>>> import numpy as np
>>> np.set_printoptions(precision=3, suppress=True, linewidth=140, floatmode="fixed")
>>> m1 = np.loadtxt("x.csv", delimiter=",")
>>> m1
array([[ 1.000, -1.000,  1.000],
       [ 1.000,  0.000,  0.000]])
>>> vec = np.array([0, 2, 2])
>>> a = np.maximum(m1 @ vec, 0)
>>> np.maximum(m1 @ (3 * vec), 0)
array([0.000, 0.000])
>>> a
array([0.000, 0.000])
>>> m1.T @ a
array([0.000, 0.000, 0.000])
>>> np.flatnonzero(a > 1e-9)
array([], dtype=int64)
>>> np.maximum(m1 @ vec, 0) - np.maximum(-m1 @ vec, 0)
array([0.000, 0.000])
>>> m1 * (a > 1e-9)[:, None]
array([[ 0.000, -0.000,  0.000],
       [ 0.000,  0.000,  0.000]])
>>> F = np.loadtxt("dump.csv", delimiter=",")
>>> F
array([[-11.000,  -1.000,   2.000,   5.000,   1.000,  -4.000],
       [  2.000,   3.000,  -1.000,  -5.000,   1.000,  -1.000],
       [ -2.000,   2.000,   7.000,  -2.000,   4.000,   0.000],
       [ -1.000,   5.000,  -4.000, -11.000,   2.000,  -5.000],
       [ -4.000,   5.000,   3.000,   1.000,  15.000,   3.000],
       [ -1.000,  -2.000,  -1.000,   2.000,   5.000,   0.000]])
>>> r0, r1 = F[3], F[2]
>>> r0 @ r1
np.float64(14.0)
>>> p = (r0 @ r1) / (r0 @ r0) * r0
>>> np.outer(r0, r1)
array([[  2.000,  -2.000,  -7.000,   2.000,  -4.000,  -0.000],
       [-10.000,  10.000,  35.000, -10.000,  20.000,   0.000],
       [  8.000,  -8.000, -28.000,   8.000, -16.000,  -0.000],
       [ 22.000, -22.000, -77.000,  22.000, -44.000,  -0.000],
       [ -4.000,   4.000,  14.000,  -4.000,   8.000,   0.000],
       [ 10.000, -10.000, -35.000,  10.000, -20.000,  -0.000]])
>>> round(float((r1 - p) @ r0), 3)
-0.0
>>> r1 - p
array([-1.927,  1.635,  7.292, -1.198,  3.854,  0.365])
>>> vec = np.array([0, -3, 3, -3, -1, 0])
>>> a = np.maximum(F @ vec, 0)
>>> a
array([ 0.000,  2.000, 17.000,  4.000,  0.000,  0.000])
>>> F * (a > 1e-9)[:, None]
array([[ -0.000,  -0.000,   0.000,   0.000,   0.000,  -0.000],
       [  2.000,   3.000,  -1.000,  -5.000,   1.000,  -1.000],
       [ -2.000,   2.000,   7.000,  -2.000,   4.000,   0.000],
       [ -1.000,   5.000,  -4.000, -11.000,   2.000,  -5.000],
       [ -0.000,   0.000,   0.000,   0.000,   0.000,   0.000],
       [ -0.000,  -0.000,  -0.000,   0.000,   0.000,   0.000]])
>>> np.maximum(F @ (3 * vec), 0)
array([ 0.000,  6.000, 51.000, 12.000,  0.000,  0.000])
>>> np.flatnonzero(a > 1e-9)
array([1, 2, 3])
>>> J = np.load("case3.npy")
>>> J
array([[6, 7, 0, 7, 0, 6],
       [6, 6, 7, 0, 7, 0],
       [0, 6, 6, 7, 0, 7],
       [7, 0, 6, 6, 7, 0],
       [0, 7, 0, 6, 6, 7],
       [7, 0, 7, 0, 6, 6]])
>>> (J @ J)[0]
array([169,  84, 133,  84, 134,  72])
>>> np.fft.fft(J[0])
array([ 26.000+0.000j,   5.500-0.866j,   6.500-0.866j, -14.000-0.000j,   6.500+0.866j,   5.500+0.866j])
>>> J @ (-1.0) ** np.arange(6)
array([-14.000,  14.000, -14.000,  14.000, -14.000,  14.000])
>>> J @ np.ones(6)
array([26.000, 26.000, 26.000, 26.000, 26.000, 26.000])
>>> Y = J[0, 0] * J[1:] - np.outer(J[1:, 0], J[0])
>>> Y
array([[  0,  -6,  42, -42,  42, -36],
       [  0,  36,  36,  42,   0,  42],
       [  0, -49,  36, -13,  42, -42],
       [  0,  42,   0,  36,  36,  42],
       [  0, -49,  42, -49,  36,  -6]])
>>> np.linalg.matrix_rank(Y), np.linalg.matrix_rank(J)
(np.int64(5), np.int64(6))
